$ python3 -q
>>> import numpy as np
>>> np.set_printoptions(precision=2, suppress=True, linewidth=120, legacy="1.25")
>>> X = np.load("arr.npy")
>>> X
array([[0, 0, 1, 0, 0],
       [0, 0, 0, 0, 1],
       [1, 0, 0, 1, 0],
       [0, 0, 1, 0, 0],
       [0, 1, 0, 0, 0]])
>>> np.trace(X @ X @ X) // 6
0
>>> X.sum(axis=0)
array([1, 1, 2, 1, 1])
>>> Lm = np.diag(X.sum(axis=1)) - X
>>> Lm
array([[ 1,  0, -1,  0,  0],
       [ 0,  1,  0,  0, -1],
       [-1,  0,  2, -1,  0],
       [ 0,  0, -1,  1,  0],
       [ 0, -1,  0,  0,  1]])
>>> Lm @ np.ones(5)
array([0., 0., 0., 0., 0.])
>>> rk = np.linalg.matrix_rank(Lm)
>>> rk
3
>>> N = np.linalg.svd(Lm)[2][rk:].T
>>> np.allclose(Lm @ N, 0)
True
>>> left, sigma, Vh = np.linalg.svd(X)
>>> vecs = Vh[:(sigma > 1e-8).sum()]
>>> rng = np.random.default_rng(573732)
>>> x = X[0] + 4 * X[3] + rng.integers(2) * np.eye(5)[1]
>>> x
array([0., 0., 5., 0., 0.])
>>> np.diag(vecs.T @ vecs)
array([0.5, 1. , 1. , 0.5, 1. ])
>>> np.linalg.matrix_rank(np.vstack([X, x]))
4
>>> vecs.T @ vecs
array([[0.5, 0. , 0. , 0.5, 0. ],
       [0. , 1. , 0. , 0. , 0. ],
       [0. , 0. , 1. , 0. , 0. ],
       [0.5, 0. , 0. , 0.5, 0. ],
       [0. , 0. , 0. , 0. , 1. ]])
>>> W1 = np.array([[0, -2, -2, -2, -1],
...     [2, -3, 3, -3, 3],
...     [2, -3, -3, -3, -1],
...     [0, 1, -1, -3, -1],
...     [-2, 0, 2, -2, -2]])
>>> b = np.array([0, -3, -2, -3, 3])
>>> hid = np.maximum(X @ W1 + b, 0)
>>> (hid > 0).mean(axis=0)
array([0.6, 0. , 0.2, 0. , 1. ])
>>> (hid > 0).astype(int)
array([[1, 0, 0, 0, 1],
       [0, 0, 0, 0, 1],
       [0, 0, 0, 0, 1],
       [1, 0, 0, 0, 1],
       [1, 0, 1, 0, 1]])
>>> C = np.array([[-3, 3], [2, -3], [3, -2], [3, 0], [3, -3]])
>>> W1 @ C
array([[-19,  13],
       [ -3,   0],
       [-33,  24],
       [-13,   2],
       [  0,  -4]])
>>> hid @ C
array([[  0,   0],
       [  3,  -3],
       [  3,  -3],
       [  0,   0],
       [ 15, -14]])
>>> rk = np.linalg.matrix_rank(X)
>>> rk
4
>>> N = np.linalg.svd(X)[2][rk:].T
>>> N @ N.T
array([[ 0.5,  0. ,  0. , -0.5,  0. ],
       [ 0. ,  0. ,  0. ,  0. ,  0. ],
       [ 0. ,  0. ,  0. ,  0. ,  0. ],
       [-0.5,  0. ,  0. ,  0.5,  0. ],
       [ 0. ,  0. ,  0. ,  0. ,  0. ]])
>>> [int(np.linalg.matrix_rank(X[:, :j + 1])) for j in range(5)]
[1, 2, 3, 3, 4]
>>> [int(np.linalg.matrix_rank(X[:i])) for i in range(1, len(X) + 1)]
[1, 2, 3, 3, 4]
>>> A = np.load("mat.npy")
>>> A
array([[ 4., -1.,  0.],
       [ 2.,  1.,  0.],
       [ 1., -1.,  3.]])
>>> O, Rm = np.linalg.qr(A)
>>> np.allclose(Rm.T @ Rm, A.T @ A)
True
>>> np.round(O @ Rm, 2) + 0
array([[ 4., -1.,  0.],
       [ 2.,  1.,  0.],
       [ 1., -1.,  3.]])
>>> np.round(O.T @ O, 2) + 0
array([[1., 0., 0.],
       [0., 1., 0.],
       [0., 0., 1.]])
>>> np.abs(np.diag(Rm))
array([4.58, 1.6 , 2.45])
>>> O
array([[-0.87,  0.27, -0.41],
       [-0.44, -0.8 ,  0.41],
       [-0.22,  0.53,  0.82]])
>>> np.trace(O @ O.T)
3.0
>>> O.shape, Rm.shape
((3, 3), (3, 3))
>>> np.round(np.linalg.eigvals(X), 2) + 0
array([-1.41,  0.  ,  1.41,  1.  , -1.  ])
>>> np.einsum("ii->", X)
0
>>> np.kron(np.eye(2, dtype=int), X)
array([[0, 0, 1, 0, 0, 0, 0, 0, 0, 0],
       [0, 0, 0, 0, 1, 0, 0, 0, 0, 0],
       [1, 0, 0, 1, 0, 0, 0, 0, 0, 0],
       [0, 0, 1, 0, 0, 0, 0, 0, 0, 0],
       [0, 1, 0, 0, 0, 0, 0, 0, 0, 0],
       [0, 0, 0, 0, 0, 0, 0, 1, 0, 0],
       [0, 0, 0, 0, 0, 0, 0, 0, 0, 1],
       [0, 0, 0, 0, 0, 1, 0, 0, 1, 0],
       [0, 0, 0, 0, 0, 0, 0, 1, 0, 0],
       [0, 0, 0, 0, 0, 0, 1, 0, 0, 0]])
>>> left, sigma = np.linalg.svd(A)
Traceback (most recent call last):
  File "<python-input-48>", line 1, in <module>
    left, sigma = np.linalg.svd(A)
    ^^^^^^^^^^^
ValueError: too many values to unpack (expected 2)
>>> left, sigma, Vh = np.linalg.svd(A, full_matrices=False)
>>> sigma / sigma[0]
array([1.  , 0.63, 0.27])
>>> np.allclose(left * sigma @ Vh, A)
True
>>> np.round(np.sqrt((sigma ** 2).sum()), 2), np.round(np.linalg.norm(A), 2)
(5.74, 5.74)
>>> sigma
array([4.73, 3.  , 1.27])
>>> np.abs(left[:, 0]).round(6).argmax()
0
>>> np.round(left.T @ left, 2) + 0
array([[1., 0., 0.],
       [0., 1., 0.],
       [0., 0., 1.]])
>>> np.round(left.T @ A @ Vh.T, 2) + 0
array([[4.73, 0.  , 0.  ],
       [0.  , 3.  , 0.  ],
       [0.  , 0.  , 1.27]])
>>> F = np.loadtxt("dump.csv", delimiter=",")
>>> F
array([[-7.35, -3.09,  2.  ],
       [-5.54, -2.64,  2.  ],
       [ 1.04, -0.99,  2.  ],
       [-5.06, -2.51,  2.  ],
       [-0.32, -1.33,  2.  ],
       [-0.64, -1.41,  2.  ],
       [-4.18, -2.29,  2.  ],
       [-1.12, -1.53,  2.  ],
       [-7.64, -3.16,  2.  ],
       [-0.04, -1.26,  2.  ],
       [-8.08, -3.27,  2.  ],
       [-1.12, -1.53,  2.  ],
       [-8.89, -3.47,  2.  ],
       [-3.87, -2.22,  2.  ],
       [-1.44, -1.61,  2.  ]])
>>> r0 = np.array([2, -2])
>>> np.polyval(r0, F[1])
array([-13.09,  -7.27,   2.  ])
>>> np.correlate(F[1], F[3], "full")
array([-11.09,   8.67,  38.67,   8.3 , -10.11])
>>> np.cross(F[1, :3], F[3, :3])
array([-0.24,  0.97,  0.61])
>>> m1 = np.array([[170, 31, 137, 54, 49],
...     [31, 97, 27, -66, 23],
...     [137, 27, 146, 55, 32],
...     [54, -66, 55, 85, 1],
...     [49, 23, 32, 1, 18]])
>>> m1
array([[170,  31, 137,  54,  49],
       [ 31,  97,  27, -66,  23],
       [137,  27, 146,  55,  32],
       [ 54, -66,  55,  85,   1],
       [ 49,  23,  32,   1,  18]])
>>> [round(float(x), 2) for x in np.linalg.svd(m1, compute_uv=False)[:3]]
[332.96, 158.54, 24.5]
>>> np.round(np.linalg.norm(m1, 2) / np.linalg.norm(m1), 2)
0.9
>>> np.argsort(-np.linalg.norm(m1, axis=0).round(6), kind="stable")[:3]
array([0, 2, 3])
>>> round(float(np.linalg.det(m1.T)), 2)
-0.0
>>> np.einsum("ii->", m1)
516
>>> round(float(np.linalg.det(m1[::-1])), 2)
-0.0
>>> round(np.linalg.det(2 * m1), 2), np.round(np.linalg.det(m1), 2)
(-0.0, -0.0)
>>> np.einsum("ij,ji->", m1, m1)
136596
>>> left, sigma, Vh = np.linalg.svd(m1)
>>> vecs = Vh[:(sigma > 1e-8).sum()]
>>> x = m1[1] + -1 * m1[2] + rng.integers(2) * np.eye(5)[1]
>>> x
array([-106.,   71., -119., -121.,   -9.])
>>> round(np.linalg.norm(x - vecs.T @ vecs @ x), 2)
0.62
>>> np.linalg.matrix_rank(np.vstack([m1, x]))
4
>>> sigma = 3 * 0.9 ** np.arange(4)
>>> O, _ = np.linalg.qr(np.array([[0.3, -0.3, -1.4, -0.1],
...     [0.4, 1.5, -0.6, 0.5],
...     [-0.5, -0.8, 1.3, -1.2],
...     [-1.7, -1.1, -0.4, 0.3]]))
>>> data = rng.normal(size=(14, 4)) * sigma @ O
>>> data
array([[-2.59, -2.72,  1.29,  4.21],
       [ 7.09,  2.08,  0.2 , -1.75],
       [-2.89,  2.93,  1.65,  4.36],
       [-1.32,  0.22,  5.76,  2.65],
       [ 3.16,  0.74, -1.67, -1.68],
       [ 0.9 , -3.37, -2.71,  0.47],
       [-0.8 ,  1.82,  1.79, -0.46],
       [-1.97,  1.04, -3.49,  1.43],
       [ 1.36,  0.69, -2.66, -2.58],
       [ 3.95,  2.24, -0.61, -0.12],
       [ 3.46,  3.57, -1.03, -1.76],
       [-3.67,  0.41,  4.99, -0.44],
       [ 1.13,  1.32,  0.65, -5.41],
       [-0.89, -0.49,  3.56,  1.34]])
>>> D = np.linalg.norm(data[:, None] - data[None], axis=-1)
>>> np.flatnonzero(D[13] < D.mean() / 2)
array([ 3, 13])
>>> Xs = data - data.mean(axis=0)
>>> vecs = np.linalg.svd(Xs)[2][:1]
>>> M2 = Xs - Xs @ vecs.T @ vecs
>>> np.linalg.norm(M2, axis=1).round(6).argmax()
5
>>> round(np.linalg.norm(M2) / np.linalg.norm(Xs), 2)
0.65
>>> M2.std(axis=0)
array([1.28, 1.74, 2.02, 1.62])
>>> np.diag(vecs.T @ vecs)
array([0.48, 0.03, 0.23, 0.27])
>>> C = data[[6, 5]].astype(float)
>>> for _ in range(3):
...     idx = np.linalg.norm(data[:, None] - C, axis=-1).argmin(axis=1)
...     C = np.array([data[idx == j].mean(axis=0) for j in range(2)])
... 
>>> idx
array([1, 0, 0, 0, 1, 1, 0, 1, 1, 0, 0, 0, 0, 0])
>>> np.abs(C[1] - C[0]).argmax()
2
>>> np.bincount(idx)
array([9, 5])
>>> C[1] - C[0]
array([-0.5 , -2.29, -3.73,  0.55])
>>> W0 = np.load("x.npy")
>>> W0.round(2) + 0
array([[-3.86, -0.49,  3.14],
       [ 0.89,  2.41,  4.29],
       [-4.03, -2.64, -1.36],
       [ 2.58,  2.78,  3.25],
       [ 4.25,  2.5 ,  0.81],
       [ 3.29,  2.8 ,  2.52],
       [ 0.4 ,  2.24,  4.45],
       [ 4.34,  1.17, -2.18],
       [ 2.46,  2.77,  3.36],
       [ 4.44,  1.38, -1.84],
       [ 0.28, -1.96, -4.59],
       [-4.31, -1.11,  2.28],
       [ 2.46, -0.73, -4.29],
       [-4.33, -2.43, -0.59],
       [-3.75, -0.37,  3.28],
       [ 3.38,  0.  , -3.69],
       [ 0.48,  2.27,  4.43],
       [-2.27, -2.74, -3.51],
       [ 1.9 , -1.11, -4.49],
       [-3.94, -2.67, -1.53],
       [ 4.34,  2.42,  0.54],
       [-2.2 ,  0.92,  4.4 ],
       [ 4.54,  1.76, -1.12]])
>>> try:
...     np.linalg.inv(W0)
... except np.linalg.LinAlgError as e:
...     print(repr(e))
... 
LinAlgError('Last 2 dimensions of the array must be square')
>>> np.allclose(W0[:-1].T @ np.linalg.lstsq(W0[:-1].T, W0[-1])[0], W0[-1])
True
>>> np.abs(np.diag(np.linalg.qr(W0)[1])) > 1e-9
array([ True,  True, False])
>>> np.unique(W0.round(6), axis=0).shape
(23, 3)
